>>> import numpy as np
>>> import numpy.linalg as la
>>> np.set_printoptions(precision=3, suppress=True, linewidth=200)
>>> F = np.loadtxt("run8.csv", delimiter=",")
>>> F
array([[0.231, 0.139, 0.231, 0.324],
       [0.139, 0.083, 0.139, 0.194],
       [0.231, 0.139, 0.231, 0.324],
       [0.324, 0.194, 0.324, 0.454]])
>>> # a projection of rank 1
>>> np.argsort(-la.norm(F, axis=0).round(6), kind="stable")[:3]
array([3, 0, 2])
>>> U, s, Vt = la.svd(F)
>>> np.argmax(s[:-1] / (s[1:] + 1e-6)) + 1
np.int64(1)
>>> Y = U[:, :1] @ np.diag(s[:1]) @ Vt[:1]
>>> Y
array([[0.231, 0.139, 0.231, 0.324],
       [0.139, 0.083, 0.139, 0.194],
       [0.231, 0.139, 0.231, 0.324],
       [0.324, 0.194, 0.324, 0.454]])
>>> round(np.abs(F - Y).max(), 3)
np.float64(0.0)
>>> round(la.norm(F - Y, 2), 3), round(s[1], 3)
(np.float64(0.0), np.float64(0.0))
>>> la.matrix_rank(F, rtol=0.05)
np.int64(1)
>>> Y @ Y
array([[0.231, 0.139, 0.231, 0.324],
       [0.139, 0.083, 0.139, 0.194],
       [0.231, 0.139, 0.231, 0.324],
       [0.324, 0.194, 0.324, 0.454]])
>>> round(la.det(Y), 3)
np.float64(-0.0)
>>> np.round((Y - Y.T) / 2, 3) + 0
array([[0., 0., 0., 0.],
       [0., 0., 0., 0.],
       [0., 0., 0., 0.],
       [0., 0., 0., 0.]])
>>> w, vecs = la.eigh(F)
>>> vec = np.array([-1, -2, 0, 0])
>>> round(float(np.abs(F).sum(axis=1).max()), 3), round(float(np.abs(w).max()), 3)
(1.296, 1.0)
>>> np.round(la.eigvalsh(F[1:, 1:]), 3) + 0
array([0.   , 0.   , 0.769])
>>> vecs * np.abs(w) @ vecs.T
array([[0.231, 0.139, 0.231, 0.324],
       [0.139, 0.083, 0.139, 0.194],
       [0.231, 0.139, 0.231, 0.324],
       [0.324, 0.194, 0.324, 0.454]])
>>> vecs * np.maximum(w, 0) @ vecs.T
array([[0.231, 0.139, 0.231, 0.324],
       [0.139, 0.083, 0.139, 0.194],
       [0.231, 0.139, 0.231, 0.324],
       [0.324, 0.194, 0.324, 0.454]])
>>> round(vec @ F @ vec, 3)
np.float64(1.12)
>>> round(vec @ F @ vec / (vec @ vec), 3), round(float(w[0]), 3), round(w[-1], 3)
(np.float64(0.224), -0.0, np.float64(1.0))
>>> (np.sign(vecs[:, -1].round(6)) == np.sign(vecs[0, -1].round(6))).astype(int)
array([1, 1, 1, 1])
